% python3 -q
>>> import numpy as np
>>> np.set_printoptions(suppress=True, linewidth=200)
>>> def rd(a):
...     return np.round(a, 2) + 0
... 
>>> F = np.loadtxt("x.csv", delimiter=",")
>>> F
array([[0., 0., 0., 0., 0., 0., 0., 0., 0., 0., 0., 0., 0., 0., 0., 2.],
       [0., 0., 0., 0., 0., 0., 0., 0., 0., 0., 0., 0., 0., 0., 0., 0.],
       [6., 0., 0., 0., 0., 0., 0., 0., 0., 0., 0., 0., 0., 0., 0., 0.],
       [0., 1., 0., 0., 0., 0., 0., 0., 0., 0., 0., 0., 0., 0., 0., 0.],
       [0., 0., 0., 0., 0., 0., 0., 0., 0., 0., 0., 0., 0., 0., 0., 0.],
       [0., 0., 0., 0., 0., 0., 0., 0., 0., 0., 0., 0., 0., 0., 0., 0.],
       [0., 0., 0., 0., 0., 0., 0., 0., 0., 0., 6., 0., 0., 0., 0., 0.],
       [0., 0., 0., 0., 0., 0., 0., 0., 0., 0., 0., 0., 0., 0., 7., 0.],
       [0., 0., 0., 0., 3., 0., 0., 0., 0., 0., 0., 0., 0., 0., 0., 0.],
       [0., 0., 0., 0., 0., 0., 0., 0., 0., 0., 0., 7., 0., 0., 0., 0.],
       [0., 0., 0., 0., 0., 1., 0., 0., 0., 0., 0., 0., 0., 0., 0., 0.],
       [0., 0., 0., 0., 0., 0., 0., 8., 0., 0., 0., 0., 0., 0., 0., 0.],
       [0., 0., 0., 0., 0., 0., 0., 0., 4., 0., 0., 0., 0., 0., 0., 0.],
       [0., 0., 0., 0., 0., 0., 0., 0., 0., 0., 0., 0., 4., 0., 0., 0.],
       [0., 0., 0., 9., 0., 0., 0., 0., 0., 0., 0., 0., 0., 0., 0., 0.],
       [0., 0., 0., 0., 0., 0., 0., 0., 0., 0., 0., 0., 0., 0., 0., 0.]])
>>> # null space of dimension 4
>>> rank = np.linalg.matrix_rank(F)
>>> rank
np.int64(12)
>>> null = np.linalg.svd(F)[2][rank:].T
>>> np.allclose(F @ null, 0)
True
>>> [int(np.linalg.matrix_rank(F[:, :j + 1])) for j in range(16)]
[1, 2, 2, 3, 4, 5, 5, 6, 7, 7, 8, 9, 10, 10, 11, 12]
>>> [int(np.linalg.matrix_rank(F[:i])) for i in range(1, len(F) + 1)]
[1, 1, 2, 3, 3, 3, 4, 5, 6, 7, 8, 9, 10, 11, 12, 12]
>>> np.linalg.matrix_rank(F.T @ F), np.linalg.matrix_rank(F @ F.T)
(np.int64(12), np.int64(12))
>>> np.unique(F.round(6), axis=0).shape
(13, 16)
>>> t = np.radians(72)
>>> r_ = np.eye(16)
>>> r_[6, 6] = r_[13, 13] = np.cos(t)
>>> r_[6, 13], r_[13, 6] = -np.sin(t), np.sin(t)
>>> Y = F @ r_.T
>>> rd(np.linalg.svd(F, compute_uv=False)), rd(np.linalg.svd(Y, compute_uv=False))
(array([9., 8., 7., 7., 6., 6., 4., 4., 3., 2., 1., 1., 0., 0., 0., 0.]), array([9., 8., 7., 7., 6., 6., 4., 4., 3., 2., 1., 1., 0., 0., 0., 0.]))
>>> np.allclose(F @ F.T, Y @ Y.T)
True
>>> rd(np.linalg.det(r_)), rd(np.trace(r_))
(np.float64(1.0), np.float64(14.62))
>>> rd(np.linalg.svd(F, compute_uv=False))
array([9., 8., 7., 7., 6., 6., 4., 4., 3., 2., 1., 1., 0., 0., 0., 0.])
>>> rd(np.linalg.norm(F, axis=0))
array([6., 1., 0., 9., 3., 1., 0., 8., 4., 0., 6., 7., 4., 0., 7., 2.])
>>> Y = np.array([[0, 2, 0, -1, 0, 0, 0, 0, -1, 0, -1],
...     [-2, -1, -2, 0, 0, 0, 2, -2, -1, -1, -2],
...     [-2, 1, 2, -2, -2, -2, 2, -1, -2, 2, -1],
...     [2, -1, -2, 2, 0, 2, -1, 2, 0, 0, -1],
...     [0, 2, 1, 2, -2, -2, -2, -1, 1, -1, -1],
...     [0, -2, 2, 1, 0, -2, -2, -1, 1, 0, -1],
...     [-2, 0, 2, -2, -1, -1, 0, -1, 2, 2, -1],
...     [-2, -2, -1, -2, -1, -1, 2, -1, 2, 2, 2],
...     [0, -2, 0, -2, -1, -2, 1, 0, 1, 1, -2],
...     [2, 0, 0, -2, 0, 2, 0, 0, 2, -1, 1],
...     [0, 0, -2, -2, 0, 0, 2, 0, -1, -2, 1]])
>>> X = Y - Y.T
>>> X
array([[ 0,  4,  2, -3,  0,  0,  2,  2, -1, -2, -1],
       [-4,  0, -3,  1, -2,  2,  2,  0,  1, -1, -2],
       [-2,  3,  0,  0, -3, -4,  0,  0, -2,  2,  1],
       [ 3, -1,  0,  0, -2,  1,  1,  4,  2,  2,  1],
       [ 0,  2,  3,  2,  0, -2, -1,  0,  2, -1, -1],
       [ 0, -2,  4, -1,  2,  0, -1,  0,  3, -2, -1],
       [-2, -2,  0, -1,  1,  1,  0, -3,  1,  2, -3],
       [-2,  0,  0, -4,  0,  0,  3,  0,  2,  2,  2],
       [ 1, -1,  2, -2, -2, -3, -1, -2,  0, -1, -1],
       [ 2,  1, -2, -2,  1,  2, -2, -2,  1,  0,  3],
       [ 1,  2, -1, -1,  1,  1,  3, -2,  1, -3,  0]])
>>> left, sigma, vt = np.linalg.svd(X)
>>> np.argmax(sigma[:-1] / (sigma[1:] + 1e-6)) + 1
np.int64(10)
>>> Y = left[:, :10] @ np.diag(sigma[:10]) @ vt[:10]
>>> rd(np.abs(X - Y).max())
np.float64(0.0)
>>> rd(np.linalg.norm(X - Y) / np.linalg.norm(X))
np.float64(0.0)
>>> np.linalg.matrix_rank(Y)
np.int64(10)
